% ipython --no-banner

In [1]: import numpy as np

In [2]: import numpy.linalg as la

In [3]: np.set_printoptions(precision=2, suppress=True, linewidth=140)

In [4]: A = np.loadtxt("dump.csv", delimiter=",")

In [5]: A
Out[5]: 
array([[ 1., -1.,  1., -1.,  1., -1.,  1., -1.],
       [ 1.,  1., -1., -1.,  1.,  1., -1., -1.],
       [ 1.,  1.,  1.,  1.,  1.,  1.,  1.,  1.],
       [ 1., -1.,  1., -1., -1.,  1., -1.,  1.],
       [ 1., -1., -1.,  1., -1.,  1.,  1., -1.],
       [ 1.,  1.,  1.,  1., -1., -1., -1., -1.],
       [ 1.,  1., -1., -1., -1., -1.,  1.,  1.],
       [ 1., -1., -1.,  1.,  1., -1., -1.,  1.]])

In [6]: Y = A[0, 0] * A[1:] - np.outer(A[1:, 0], A[0])

In [7]: Y
Out[7]: 
array([[ 0.,  2., -2.,  0.,  0.,  2., -2.,  0.],
       [ 0.,  2.,  0.,  2.,  0.,  2.,  0.,  2.],
       [ 0.,  0.,  0.,  0., -2.,  2., -2.,  2.],
       [ 0.,  0., -2.,  2., -2.,  2.,  0.,  0.],
       [ 0.,  2.,  0.,  2., -2.,  0., -2.,  0.],
       [ 0.,  2., -2.,  0., -2.,  0.,  0.,  2.],
       [ 0.,  0., -2.,  2.,  0.,  0., -2.,  2.]])

In [8]: np.flatnonzero(~Y.round(6).any(axis=1))
Out[8]: array([], dtype=int64)

In [9]: la.matrix_rank(Y), la.matrix_rank(A)
Out[9]: (np.int64(7), np.int64(8))

In [10]: print(A[:, 0] / A[0, 0])
[1. 1. 1. 1. 1. 1. 1. 1.]

In [11]: A.reshape(-1, 2)
Out[11]: 
array([[ 1., -1.],
       [ 1., -1.],
       [ 1., -1.],
       [ 1., -1.],
       [ 1.,  1.],
       [-1., -1.],
       [ 1.,  1.],
       [-1., -1.],
       [ 1.,  1.],
       [ 1.,  1.],
       [ 1.,  1.],
       [ 1.,  1.],
       [ 1., -1.],
       [ 1., -1.],
       [-1.,  1.],
       [-1.,  1.],
       [ 1., -1.],
       [-1.,  1.],
       [-1.,  1.],
       [ 1., -1.],
       [ 1.,  1.],
       [ 1.,  1.],
       [-1., -1.],
       [-1., -1.],
       [ 1.,  1.],
       [-1., -1.],
       [-1., -1.],
       [ 1.,  1.],
       [ 1., -1.],
       [-1.,  1.],
       [ 1., -1.],
       [-1.,  1.]])

In [12]: A.ravel(order="F")
Out[12]: 
array([ 1.,  1.,  1.,  1.,  1.,  1.,  1.,  1., -1.,  1.,  1., -1., -1.,  1.,  1., -1.,  1., -1.,  1.,  1., -1.,  1., -1., -1., -1., -1.,
        1., -1.,  1.,  1., -1.,  1.,  1.,  1.,  1., -1., -1., -1., -1.,  1., -1.,  1.,  1.,  1.,  1., -1., -1., -1.,  1., -1.,  1., -1.,
        1., -1.,  1., -1., -1., -1.,  1.,  1., -1., -1.,  1.,  1.])

In [13]: T = A.reshape(8, 2, -1)

In [14]: np.swapaxes(T, 1, 2)[0]
Out[14]: 
array([[ 1.,  1.],
       [-1., -1.],
       [ 1.,  1.],
       [-1., -1.]])

In [15]: np.einsum("ihd,ihd->ih", T, T)
Out[15]: 
array([[4., 4.],
       [4., 4.],
       [4., 4.],
       [4., 4.],
       [4., 4.],
       [4., 4.],
       [4., 4.],
       [4., 4.]])

In [16]: np.einsum("ihd,jhd->hij", T, T).shape
Out[16]: (2, 8, 8)

In [17]: T.transpose(1, 0, 2)
Out[17]: 
array([[[ 1., -1.,  1., -1.],
        [ 1.,  1., -1., -1.],
        [ 1.,  1.,  1.,  1.],
        [ 1., -1.,  1., -1.],
        [ 1., -1., -1.,  1.],
        [ 1.,  1.,  1.,  1.],
        [ 1.,  1., -1., -1.],
        [ 1., -1., -1.,  1.]],

       [[ 1., -1.,  1., -1.],
        [ 1.,  1., -1., -1.],
        [ 1.,  1.,  1.,  1.],
        [-1.,  1., -1.,  1.],
        [-1.,  1.,  1., -1.],
        [-1., -1., -1., -1.],
        [-1., -1.,  1.,  1.],
        [ 1., -1., -1.,  1.]]])

In [18]: rng = np.random.default_rng(2748)

In [19]: z = rng.permutation(8)

In [20]: Y = A[:, z] * rng.choice([-1, 1], 8)

In [21]: print(Y)
[[-1. -1.  1. -1. -1.  1.  1.  1.]
 [ 1.  1.  1. -1. -1. -1. -1.  1.]
 [ 1. -1. -1. -1. -1. -1.  1. -1.]
 [ 1. -1.  1. -1.  1.  1. -1. -1.]
 [ 1.  1. -1. -1.  1.  1.  1.  1.]
 [-1. -1. -1. -1.  1. -1. -1.  1.]
 [-1.  1.  1. -1.  1. -1.  1. -1.]
 [-1.  1. -1. -1. -1.  1. -1. -1.]]

In [22]: U, _, Vt = la.svd(A.T @ Y)

In [23]: U @ Vt
Out[23]: 
array([[ 0.,  0.,  0., -1.,  0.,  0.,  0.,  0.],
       [ 0.,  0.,  0.,  0.,  0., -1.,  0.,  0.],
       [ 0., -1.,  0.,  0.,  0.,  0.,  0.,  0.],
       [ 0.,  0., -1.,  0.,  0.,  0.,  0.,  0.],
       [ 0.,  0.,  0.,  0., -1.,  0.,  0.,  0.],
       [ 1.,  0.,  0.,  0.,  0.,  0.,  0.,  0.],
       [ 0.,  0.,  0.,  0.,  0.,  0.,  1.,  0.],
       [ 0.,  0.,  0.,  0.,  0.,  0.,  0., -1.]])

In [24]: z
Out[24]: array([5, 2, 3, 0, 4, 1, 6, 7])
